% ipython --no-banner

In [1]: import numpy as np

In [2]: import numpy.linalg as la

In [3]: np.set_printoptions(precision=1, suppress=True, linewidth=120, legacy="1.25")

In [4]: def rnd(a):
   ...:     return np.round(a, 1) + 0
   ...: 

In [5]: K = np.array([[0.6, 0.4, -0.2],
   ...:     [0.7, -0.2, 0.1],
   ...:     [-1.6, -0.6, -0.7],
   ...:     [-2.7, -0.2, -0.4],
   ...:     [0.0, -1.8, -1.2],
   ...:     [0.5, -1.5, -0.4],
   ...:     [1.8, 0.4, 0.0],
   ...:     [-1.0, 0.6, 0.6],
   ...:     [1.3, -0.4, -0.3],
   ...:     [-0.7, 1.3, -0.3],
   ...:     [0.1, 0.7, -0.2],
   ...:     [-1.4, 1.1, -1.3],
   ...:     [-1.1, 0.1, 1.0],
   ...:     [1.2, 1.3, -0.8],
   ...:     [1.2, 0.2, -0.2],
   ...:     [-2.0, -2.5, -0.2],
   ...:     [1.3, -0.3, 0.2],
   ...:     [-0.6, 0.4, -1.3],
   ...:     [1.8, 1.3, -0.2]])

In [6]: rng = np.random.default_rng(6313)

In [7]: K[:, 2] = 3 * K[:, 0] + 0.3 * rng.normal(size=19)

In [8]: rnd(K)
Out[8]: 
array([[ 0.6,  0.4,  2.2],
       [ 0.7, -0.2,  2. ],
       [-1.6, -0.6, -4.6],
       [-2.7, -0.2, -8.3],
       [ 0. , -1.8, -0.3],
       [ 0.5, -1.5,  1.7],
       [ 1.8,  0.4,  5.6],
       [-1. ,  0.6, -2.9],
       [ 1.3, -0.4,  4.3],
       [-0.7,  1.3, -2.1],
       [ 0.1,  0.7,  0.6],
       [-1.4,  1.1, -4.4],
       [-1.1,  0.1, -2.9],
       [ 1.2,  1.3,  4.1],
       [ 1.2,  0.2,  3.4],
       [-2. , -2.5, -6.2],
       [ 1.3, -0.3,  3.9],
       [-0.6,  0.4, -1.9],
       [ 1.8,  1.3,  4.9]])

In [9]: u, g = K[0], K[12]

In [10]: rnd(u @ g)
Out[10]: -7.1

In [11]: p = (u @ g) / (u @ u) * u

In [12]: rnd(la.norm(u + g) ** 2 + la.norm(u - g) ** 2)
Out[12]: 30.2

In [13]: D = la.norm(K[:, None] - K[None], axis=-1)

In [14]: np.flatnonzero(D[0] < D.mean() / 2)
Out[14]: array([ 0,  1,  5,  8, 10, 13, 14, 16])

In [15]: D.shape
Out[15]: (19, 19)

In [16]: D[0].round(6).argsort(kind="stable")[:4]
Out[16]: array([ 0,  1, 14, 10])

In [17]: la.matrix_rank(D ** 2)
Out[17]: 5

In [18]: rnd(la.norm(K - K.mean(axis=0), axis=1))
Out[18]: array([2.4, 2.2, 4.8, 8.7, 1.8, 2.4, 5.9, 3.1, 4.5, 2.5, 1. , 4.7, 3. , 4.5, 3.6, 6.9, 4.2, 2. , 5.4])
